% python3 -q
>>> import numpy as np
>>> np.set_printoptions(precision=2, suppress=True, linewidth=160)
>>> def rnd(a):
...     return np.round(a, 2) + 0
... 
>>> f = np.array([3, 3, 3, 0, 2, 1, 3, 0, 2, -2])
>>> arr = np.array([np.roll(f, i) for i in range(10)])
>>> print(arr)
[[ 3  3  3  0  2  1  3  0  2 -2]
 [-2  3  3  3  0  2  1  3  0  2]
 [ 2 -2  3  3  3  0  2  1  3  0]
 [ 0  2 -2  3  3  3  0  2  1  3]
 [ 3  0  2 -2  3  3  3  0  2  1]
 [ 1  3  0  2 -2  3  3  3  0  2]
 [ 2  1  3  0  2 -2  3  3  3  0]
 [ 0  2  1  3  0  2 -2  3  3  3]
 [ 3  0  2  1  3  0  2 -2  3  3]
 [ 3  3  0  2  1  3  0  2 -2  3]]
>>> f = np.array([0, 0, 7])
>>> print(np.correlate(arr[1], arr[5], "full"))
[-4  6  0  9 12 35 10 21  3 35 20 29  5 18  1 14  3  6  2]
>>> print(np.polyval(f, arr[1]))
[7 7 7 7 7 7 7 7 7 7]
>>> other = np.array([[2, 1, 3],
...     [1, 1, 1],
...     [0, 2, 1],
...     [1, 1, 1],
...     [0, 3, 2],
...     [0, 2, 3],
...     [3, 1, 0],
...     [3, 0, 1],
...     [2, 3, 3],
...     [0, 2, 3]])
>>> print(other.T @ arr.T)
[[22 14 20 13 17 25 29 14 13 13]
 [25 19 29 25 31 13 23 24 34 17]
 [22 18 26 32 33 22 20 33 34 30]]
>>> print(np.einsum("ij,ij->i", arr, arr))
[49 49 49 49 49 49 49 49 49 49]
>>> print(arr @ other)
[[22 25 22]
 [14 19 18]
 [20 29 26]
 [13 25 32]
 [17 31 33]
 [25 13 22]
 [29 23 20]
 [14 24 33]
 [13 34 34]
 [13 17 30]]
>>> print(np.unravel_index(np.abs(arr).argmax(), arr.shape))
(np.int64(0), np.int64(0))
>>> print(arr.shape)
(10, 10)
>>> print(np.diff(arr, axis=0))
[[-5  0  0  3 -2  1 -2  3 -2  4]
 [ 4 -5  0  0  3 -2  1 -2  3 -2]
 [-2  4 -5  0  0  3 -2  1 -2  3]
 [ 3 -2  4 -5  0  0  3 -2  1 -2]
 [-2  3 -2  4 -5  0  0  3 -2  1]
 [ 1 -2  3 -2  4 -5  0  0  3 -2]
 [-2  1 -2  3 -2  4 -5  0  0  3]
 [ 3 -2  1 -2  3 -2  4 -5  0  0]
 [ 0  3 -2  1 -2  3 -2  4 -5  0]]
>>> print(arr.mean(axis=0))
[1.5 1.5 1.5 1.5 1.5 1.5 1.5 1.5 1.5 1.5]
>>> print(np.count_nonzero(arr))
80
>>> np.linalg.rank(arr)
Traceback (most recent call last):
  File "<python-input-18>", line 1, in <module>
    np.linalg.rank(arr)
    ^^^^^^^^^^^^^^
AttributeError: module 'numpy.linalg' has no attribute 'rank'
>>> f = np.array([-2, 1, 1, 2, 1, -1, -1, 1, 0, 2])
>>> other = arr + np.outer(f, np.eye(10)[7])
>>> print(rnd(np.linalg.det(other) / np.linalg.det(arr)), rnd(1 + np.linalg.solve(arr, f)[7]))
1.27 1.27
>>> print(np.linalg.matrix_rank(np.linalg.inv(other) - np.linalg.inv(arr), tol=1e-8))
1
>>> print(np.linalg.matrix_rank(other - arr))
1
>>> other = np.linalg.inv(arr)
>>> print((np.abs(other) > 1e-9).astype(int))
[[1 1 1 1 1 1 1 1 1 1]
 [1 1 1 1 1 1 1 1 1 1]
 [1 1 1 1 1 1 1 1 1 1]
 [1 1 1 1 1 1 1 1 1 1]
 [1 1 1 1 1 1 1 1 1 1]
 [1 1 1 1 1 1 1 1 1 1]
 [1 1 1 1 1 1 1 1 1 1]
 [1 1 1 1 1 1 1 1 1 1]
 [1 1 1 1 1 1 1 1 1 1]
 [1 1 1 1 1 1 1 1 1 1]]
>>> print(rnd(np.linalg.det(arr) * np.linalg.det(other)))
1.0
>>> other = np.array([[1, 0, 3, 3, 3],
...     [0, 2, 0, 3, 3],
...     [2, 2, 0, 1, 1],
...     [0, 2, 3, 1, 2],
...     [2, 0, 1, 2, 3]])
>>> W2 = np.array([[1, -1], [1, -1]])
>>> A = np.block([[other, np.array([[-8, 3], [4, 9], [-2, -5], [3, 8], [-2, 6]])], [np.zeros((2, 5)), W2]])
>>> print(A)
[[ 1.  0.  3.  3.  3. -8.  3.]
 [ 0.  2.  0.  3.  3.  4.  9.]
 [ 2.  2.  0.  1.  1. -2. -5.]
 [ 0.  2.  3.  1.  2.  3.  8.]
 [ 2.  0.  1.  2.  3. -2.  6.]
 [ 0.  0.  0.  0.  0.  1. -1.]
 [ 0.  0.  0.  0.  0.  1. -1.]]
>>> # rank 6
>>> Uu, sigma, vt = np.linalg.svd(A)
>>> V = vt[:(sigma > 1e-8).sum()]
>>> rng = np.random.default_rng(6852)
>>> x = A[0] + -2 * A[6] + rng.integers(2) * np.eye(7)[4]
>>> print(x)
[  1.   0.   3.   3.   4. -10.   5.]
>>> print(rnd(np.linalg.norm(x - V.T @ V @ x)))
0.73
>>> print(rnd(np.diag(V.T @ V)))
[0.87 0.99 0.98 0.7  0.47 1.   1.  ]
>>> print(np.allclose(V.T @ V @ x, x))
False
>>> print(np.linalg.lstsq(A[:-1].T, A[-1])[2])
6
>>> print(rnd(np.trace(np.linalg.pinv(A) @ A)))
6.0
>>> print(np.allclose(A[:-1].T @ np.linalg.lstsq(A[:-1].T, A[-1])[0], A[-1]))
True
>>> F = np.load("case15.npy")
>>> print(F)
[[-2 -2  1  1  0 -1  0]
 [ 0  0  1 -1  1  0  2]
 [ 0  0 -1 -2  2  0  2]
 [ 0  0  0  1 -2  0 -2]
 [ 0  0  0  0  0  0 -2]
 [ 0  0  0  0  0 -2 -2]
 [ 0  0  0  0  0  0  1]]
>>> # triangular: eigenvalues sit on the diagonal
>>> other = F[0, 0] * F[1:] - np.outer(F[1:, 0], F[0])
>>> print(other)
[[ 0  0 -2  2 -2  0 -4]
 [ 0  0  2  4 -4  0 -4]
 [ 0  0  0 -2  4  0  4]
 [ 0  0  0  0  0  0  4]
 [ 0  0  0  0  0  4  4]
 [ 0  0  0  0  0  0 -2]]
>>> print(F[:, 0] / F[0, 0])
[ 1. -0. -0. -0. -0. -0. -0.]
>>> print(np.linalg.matrix_rank(other), np.linalg.matrix_rank(F))
5 6
>>> M = np.load("arr.npy")
>>> print(M)
[[ 0.8  -1.2  -0.4  -0.3   0.    0.1 ]
 [ 0.49 -2.54  0.85 -0.6   0.81 -1.33]
 [ 1.5  -0.7  -1.1  -0.1  -0.5   0.5 ]
 [ 0.8  -2.    0.6  -0.6   0.4  -0.9 ]
 [ 0.5   1.6   0.1  -1.6  -1.   -1.1 ]]
>>> Uu, sigma, vt = np.linalg.svd(M, full_matrices=False)
>>> print(np.allclose(Uu * sigma @ vt, M))
True
>>> print(rnd(np.abs(vt[0])))
[0.26 0.88 0.15 0.11 0.23 0.26]
>>> print(rnd(vt @ vt.T))
[[1. 0. 0. 0. 0.]
 [0. 1. 0. 0. 0.]
 [0. 0. 1. 0. 0.]
 [0. 0. 0. 1. 0.]
 [0. 0. 0. 0. 1.]]
>>> print(rnd(Uu.T @ M @ vt.T))
[[4.3  0.   0.   0.   0.  ]
 [0.   2.64 0.   0.   0.  ]
 [0.   0.   2.31 0.   0.  ]
 [0.   0.   0.   0.22 0.  ]
 [0.   0.   0.   0.   0.16]]
>>> print(rnd(np.cumsum(sigma ** 2) / np.sum(sigma ** 2)))
[0.6  0.82 1.   1.   1.  ]
>>> ang = np.radians(45)
>>> R = np.eye(7)
>>> R[5, 5] = R[1, 1] = np.cos(ang)
>>> R[5, 1], R[1, 5] = -np.sin(ang), np.sin(ang)
>>> print(rnd(R))
[[ 1.    0.    0.    0.    0.    0.    0.  ]
 [ 0.    0.71  0.    0.    0.    0.71  0.  ]
 [ 0.    0.    1.    0.    0.    0.    0.  ]
 [ 0.    0.    0.    1.    0.    0.    0.  ]
 [ 0.    0.    0.    0.    1.    0.    0.  ]
 [ 0.   -0.71  0.    0.    0.    0.71  0.  ]
 [ 0.    0.    0.    0.    0.    0.    1.  ]]
>>> other = A @ R.T
>>> print(np.allclose(A @ A.T, other @ other.T))
True
>>> print(rnd(other))
[[ 1.   -5.66  3.    3.    3.   -5.66  3.  ]
 [ 0.    4.24  0.    3.    3.    1.41  9.  ]
 [ 2.    0.    0.    1.    1.   -2.83 -5.  ]
 [ 0.    3.54  3.    1.    2.    0.71  8.  ]
 [ 2.   -1.41  1.    2.    3.   -1.41  6.  ]
 [ 0.    0.71  0.    0.    0.    0.71 -1.  ]
 [ 0.    0.71  0.    0.    0.    0.71 -1.  ]]
>>> print(np.allclose(np.linalg.norm(A, axis=1), np.linalg.norm(other, axis=1)))
True
>>> print(rnd(np.abs(other - A).max(axis=0)))
[0.   5.66 0.   0.   0.   2.59 0.  ]
>>> def softmax(z):
...     e = np.exp(z - z.max(axis=-1, keepdims=True))
...     return e / e.sum(axis=-1, keepdims=True)
... 
>>> print(rnd(softmax(10 * R[4])))
[0. 0. 0. 0. 1. 0. 0.]
>>> scores = R @ R.T / np.sqrt(7)
>>> print(softmax(scores).round(6).argmax(axis=1))
[0 1 2 3 4 5 6]
>>> print(rnd(softmax(scores)[4] @ R))
[0.13 0.   0.13 0.13 0.2  0.19 0.13]
>>> print(rnd(softmax(scores + np.triu(np.full(scores.shape, -np.inf), 1))))
[[1.   0.   0.   0.   0.   0.   0.  ]
 [0.41 0.59 0.   0.   0.   0.   0.  ]
 [0.29 0.29 0.42 0.   0.   0.   0.  ]
 [0.22 0.22 0.22 0.33 0.   0.   0.  ]
 [0.18 0.18 0.18 0.18 0.27 0.   0.  ]
 [0.15 0.15 0.15 0.15 0.15 0.23 0.  ]
 [0.13 0.13 0.13 0.13 0.13 0.13 0.2 ]]
>>> other = M + rng.integers(-2, 3, (5, 3)) @ rng.integers(-2, 3, (3, 6))
>>> print(rnd(other))
[[-1.2   0.8   2.6  -0.3  -1.    0.1 ]
 [-5.51 -4.54  4.85 -2.6  -2.19 -0.33]
 [ 5.5   3.3  -2.1   1.9   1.5  -0.5 ]
 [ 2.8   1.    0.6   1.4   1.4  -1.9 ]
 [-3.5   1.6   3.1   0.4  -3.   -2.1 ]]
>>> print(np.abs(other - M).sum(axis=1))
[ 8. 18. 14.  9. 12.]
>>> print(np.linalg.matrix_rank(other - M, tol=1e-8))
3
>>> print(rnd(np.linalg.svd(other - M, compute_uv=False)))
[11.83  6.08  2.46  0.    0.  ]
>>> print(rnd(other - M))
[[-2.  2.  3.  0. -1.  0.]
 [-6. -2.  4. -2. -3.  1.]
 [ 4.  4. -1.  2.  2. -1.]
 [ 2.  3.  0.  2.  1. -1.]
 [-4.  0.  3.  2. -2. -1.]]
>>> E = np.loadtxt("a.csv", delimiter=",")
>>> print(E)
[[0. 0. 0. 0. 0. 0. 0. 0. 0. 0. 0. 0. 0. 0. 1.]
 [0. 0. 1. 1. 0. 0. 0. 1. 0. 1. 1. 0. 1. 1. 0.]
 [0. 1. 0. 1. 0. 0. 0. 1. 0. 1. 1. 1. 1. 0. 0.]
 [0. 1. 1. 0. 0. 0. 0. 1. 0. 1. 1. 1. 1. 1. 0.]
 [0. 0. 0. 0. 0. 1. 1. 0. 1. 0. 0. 0. 0. 0. 1.]
 [0. 0. 0. 0. 1. 0. 1. 0. 1. 0. 0. 0. 0. 0. 1.]
 [0. 0. 0. 0. 1. 1. 0. 0. 1. 0. 0. 0. 0. 0. 1.]
 [0. 1. 1. 1. 0. 0. 0. 0. 0. 0. 1. 0. 1. 1. 0.]
 [0. 0. 0. 0. 1. 1. 1. 0. 0. 0. 0. 0. 0. 0. 1.]
 [0. 1. 1. 1. 0. 0. 0. 0. 0. 0. 1. 0. 1. 1. 0.]
 [0. 1. 1. 1. 0. 0. 0. 1. 0. 1. 0. 1. 1. 0. 0.]
 [0. 0. 1. 1. 0. 0. 0. 0. 0. 0. 1. 0. 0. 0. 0.]
 [0. 1. 1. 1. 0. 0. 0. 1. 0. 1. 1. 0. 0. 1. 0.]
 [0. 1. 0. 1. 0. 0. 0. 1. 0. 1. 0. 0. 1. 0. 0.]
 [1. 0. 0. 0. 1. 1. 1. 0. 1. 0. 0. 0. 0. 0. 0.]]
>>> vals, V = np.linalg.eigh(E)
>>> print(rnd(np.linalg.eigvalsh(E + 5 * np.eye(15))))
[ 2.54  3.47  3.49  3.56  4.    4.    4.    4.    4.    4.75  5.    5.48  6.17  9.05 11.49]
>>> print(rnd(np.linalg.eigvalsh(E @ E)))
[ 0.    0.06  0.23  1.    1.    1.    1.    1.    1.36  2.07  2.28  2.35  6.07 16.41 42.16]
>>> print(np.unique(E.round(6), axis=0).shape)
(14, 15)
>>> print(np.abs(np.diag(np.linalg.qr(E)[1])) > 1e-9)
[ True  True  True  True  True  True  True  True  True False  True  True  True  True  True]
>>> print(np.linalg.lstsq(E[:-1].T, E[-1])[2])
13
>>> print(rnd(np.trace(np.linalg.pinv(E) @ E)))
14.0
>>> print(np.argwhere(np.triu(E)))
[[ 0 14]
 [ 1  2]
 [ 1  3]
 [ 1  7]
 [ 1  9]
 [ 1 10]
 [ 1 12]
 [ 1 13]
 [ 2  3]
 [ 2  7]
 [ 2  9]
 [ 2 10]
 [ 2 11]
 [ 2 12]
 [ 3  7]
 [ 3  9]
 [ 3 10]
 [ 3 11]
 [ 3 12]
 [ 3 13]
 [ 4  5]
 [ 4  6]
 [ 4  8]
 [ 4 14]
 [ 5  6]
 [ 5  8]
 [ 5 14]
 [ 6  8]
 [ 6 14]
 [ 7 10]
 [ 7 12]
 [ 7 13]
 [ 8 14]
 [ 9 10]
 [ 9 12]
 [ 9 13]
 [10 11]
 [10 12]
 [12 13]]
>>> low = np.diag(E.sum(axis=1)) - E
>>> print(round(np.linalg.det(low[1:, 1:])))
0
>>> print((np.linalg.eigvalsh(low) < 1e-8).sum())
2
>>> Uu, sigma, vt = np.linalg.svd(E)
>>> print(rnd(sigma))
[6.49 4.05 2.46 1.53 1.51 1.44 1.17 1.   1.   1.   1.   1.   0.48 0.25 0.  ]
>>> print(np.argmax(sigma[:-1] / (sigma[1:] + 1e-6)) + 1)
14
>>> other = Uu[:, :14] @ np.diag(sigma[:14]) @ vt[:14]
>>> print(rnd(np.linalg.norm(E - other, 2)), rnd(sigma[14]))
0.0 0.0
>>> print(rnd(np.linalg.norm(E - other) / np.linalg.norm(E)))
0.0
>>> Uu, sigma, vt = np.linalg.svd(E)
>>> V = vt[:(sigma > 1e-8).sum()]
>>> x = E[0] + 3 * E[9] + rng.integers(2) * np.eye(15)[14]
>>> print(x)
[0. 3. 3. 3. 0. 0. 0. 0. 0. 0. 3. 0. 3. 3. 1.]
>>> print(np.allclose(V.T @ V @ x, x))
True
>>> print(np.linalg.matrix_rank(np.vstack([E, x])))
14
>>> f = np.array([2, 3, 1, 2, 4, 1, 1, 4, 5, 0, 4, 4]) + 0.5
>>> X = np.outer(f, f) / (f @ f)
>>> print(rnd(X))
[[0.04 0.06 0.03 0.04 0.08 0.03 0.03 0.08 0.1  0.01 0.08 0.08]
 [0.06 0.09 0.04 0.06 0.11 0.04 0.04 0.11 0.13 0.01 0.11 0.11]
 [0.03 0.04 0.02 0.03 0.05 0.02 0.02 0.05 0.06 0.01 0.05 0.05]
 [0.04 0.06 0.03 0.04 0.08 0.03 0.03 0.08 0.1  0.01 0.08 0.08]
 [0.08 0.11 0.05 0.08 0.14 0.05 0.05 0.14 0.17 0.02 0.14 0.14]
 [0.03 0.04 0.02 0.03 0.05 0.02 0.02 0.05 0.06 0.01 0.05 0.05]
 [0.03 0.04 0.02 0.03 0.05 0.02 0.02 0.05 0.06 0.01 0.05 0.05]
 [0.08 0.11 0.05 0.08 0.14 0.05 0.05 0.14 0.17 0.02 0.14 0.14]
 [0.1  0.13 0.06 0.1  0.17 0.06 0.06 0.17 0.21 0.02 0.17 0.17]
 [0.01 0.01 0.01 0.01 0.02 0.01 0.01 0.02 0.02 0.   0.02 0.02]
 [0.08 0.11 0.05 0.08 0.14 0.05 0.05 0.14 0.17 0.02 0.14 0.14]
 [0.08 0.11 0.05 0.08 0.14 0.05 0.05 0.14 0.17 0.02 0.14 0.14]]
>>> x = np.array([0, 1, 3, 0, 0, 3, 3, 3, 1, 0, 3, 0])
>>> print(rnd(np.eye(12) - X))
[[ 0.96 -0.06 -0.03 -0.04 -0.08 -0.03 -0.03 -0.08 -0.1  -0.01 -0.08 -0.08]
 [-0.06  0.91 -0.04 -0.06 -0.11 -0.04 -0.04 -0.11 -0.13 -0.01 -0.11 -0.11]
 [-0.03 -0.04  0.98 -0.03 -0.05 -0.02 -0.02 -0.05 -0.06 -0.01 -0.05 -0.05]
 [-0.04 -0.06 -0.03  0.96 -0.08 -0.03 -0.03 -0.08 -0.1  -0.01 -0.08 -0.08]
 [-0.08 -0.11 -0.05 -0.08  0.86 -0.05 -0.05 -0.14 -0.17 -0.02 -0.14 -0.14]
 [-0.03 -0.04 -0.02 -0.03 -0.05  0.98 -0.02 -0.05 -0.06 -0.01 -0.05 -0.05]
 [-0.03 -0.04 -0.02 -0.03 -0.05 -0.02  0.98 -0.05 -0.06 -0.01 -0.05 -0.05]
 [-0.08 -0.11 -0.05 -0.08 -0.14 -0.05 -0.05  0.86 -0.17 -0.02 -0.14 -0.14]
 [-0.1  -0.13 -0.06 -0.1  -0.17 -0.06 -0.06 -0.17  0.79 -0.02 -0.17 -0.17]
 [-0.01 -0.01 -0.01 -0.01 -0.02 -0.01 -0.01 -0.02 -0.02  1.   -0.02 -0.02]
 [-0.08 -0.11 -0.05 -0.08 -0.14 -0.05 -0.05 -0.14 -0.17 -0.02  0.86 -0.14]
 [-0.08 -0.11 -0.05 -0.08 -0.14 -0.05 -0.05 -0.14 -0.17 -0.02 -0.14  0.86]]
>>> print(rnd(np.trace(X)))
1.0
>>> print(rnd((x - X @ x) @ (X @ x)))
0.0
>>> print(np.all(np.linalg.eigvalsh(E) > 0))
False
>>> try:
...     np.linalg.cholesky(E)
... except np.linalg.LinAlgError as e:
...     print(e)
... 
Matrix is not positive definite
>>> print(np.abs(np.diag(np.linalg.qr(X)[1])) > 1e-9)
[ True False False False False False False False False False False False]
>>> print(np.allclose(X[:-1].T @ np.linalg.lstsq(X[:-1].T, X[-1])[0], X[-1]))
True
>>> print(np.linalg.lstsq(X[:-1].T, X[-1])[2])
1
>>> J = np.array([[-2, -1, -2, 1, 2],
...     [-1, 0, 0, 1, 1],
...     [0, -2, -1, -2, 0],
...     [0, 0, -2, -2, -1],
...     [1, 0, -2, -1, 0],
...     [2, 0, 0, 0, 0],
...     [-1, -2, 1, 2, -2],
...     [2, -2, -2, 2, -1],
...     [1, 1, -2, 1, 2]])
>>> J[:, 3] = 5 * J[:, 2]
>>> print(J)
[[ -2  -1  -2 -10   2]
 [ -1   0   0   0   1]
 [  0  -2  -1  -5   0]
 [  0   0  -2 -10  -1]
 [  1   0  -2 -10   0]
 [  2   0   0   0   0]
 [ -1  -2   1   5  -2]
 [  2  -2  -2 -10  -1]
 [  1   1  -2 -10   2]]
>>> # column 3 is much longer than the rest
>>> print(np.allclose(J[:-1].T @ np.linalg.lstsq(J[:-1].T, J[-1])[0], J[-1]))
True
>>> print(np.abs(np.diag(np.linalg.qr(J)[1])) > 1e-9)
[ True  True  True False  True]
>>> print(rnd(J @ np.linalg.pinv(J) @ J))
[[ -2.  -1.  -2. -10.   2.]
 [ -1.   0.   0.   0.   1.]
 [  0.  -2.  -1.  -5.   0.]
 [  0.   0.  -2. -10.  -1.]
 [  1.   0.  -2. -10.   0.]
 [  2.   0.   0.   0.   0.]
 [ -1.  -2.   1.   5.  -2.]
 [  2.  -2.  -2. -10.  -1.]
 [  1.   1.  -2. -10.   2.]]
>>> print(rnd(np.trace(np.linalg.pinv(J) @ J)))
4.0
>>> print(np.linalg.lstsq(J[:-1].T, J[-1])[2])
4
